In [1]: import numpy as np

In [2]: np.set_printoptions(suppress=True, linewidth=200)

In [3]: rnd = lambda a: np.round(a, 3) + 0

In [4]: X = np.loadtxt("m.csv", delimiter=",")

In [5]: print(X)
[[5. 4. 4. 2. 4. 2. 2. 1. 0. 0. 0. 0. 0.]
 [0. 3. 1. 0. 0. 0. 2. 4. 1. 0. 0. 0. 0.]
 [1. 2. 2. 4. 3. 1. 3. 1. 3. 0. 0. 0. 0.]
 [1. 1. 1. 3. 1. 2. 4. 5. 3. 0. 0. 0. 0.]
 [5. 4. 2. 2. 5. 2. 0. 1. 3. 0. 0. 0. 0.]
 [4. 0. 0. 5. 0. 5. 5. 5. 1. 0. 0. 0. 0.]
 [0. 4. 2. 5. 3. 3. 2. 0. 3. 0. 0. 0. 0.]
 [0. 1. 3. 0. 4. 4. 0. 1. 1. 0. 0. 0. 0.]
 [3. 2. 4. 0. 3. 5. 4. 3. 3. 0. 0. 0. 0.]
 [0. 0. 0. 0. 0. 0. 0. 0. 0. 3. 1. 3. 3.]
 [0. 0. 0. 0. 0. 0. 0. 0. 0. 2. 2. 0. 2.]
 [0. 0. 0. 0. 0. 0. 0. 0. 0. 1. 2. 0. 1.]
 [0. 0. 0. 0. 0. 0. 0. 0. 0. 3. 1. 3. 2.]]

In [6]: q, r_ = np.linalg.qr(X)

In [7]: print(rnd(abs(r_[0, 0])), rnd(np.linalg.norm(X[:, 0])))
8.775 8.775

In [8]: print(np.allclose(r_.T @ r_, X.T @ X))
True

In [9]: print(rnd(np.trace(q @ q.T)))
13.0

In [10]: u = np.array([4, 5, 8, 9, 8, 2, 6, 2, 4, 2, 7, 2, 8])

In [11]: other = X + np.outer(u, np.eye(13)[10])

In [12]: print(rnd(np.linalg.det(other) / np.linalg.det(X)), rnd(1 + np.linalg.solve(X, u)[10]))
-0.5 -0.5

In [13]: other = X / np.sqrt((X ** 2).mean(axis=1, keepdims=True))

In [14]: print(rnd(other[8]))
[1.098 0.732 1.464 0.    1.098 1.83  1.464 1.098 1.098 0.    0.    0.    0.   ]

In [15]: print(np.linalg.matrix_rank(X - X.mean(axis=1, keepdims=True)))
12
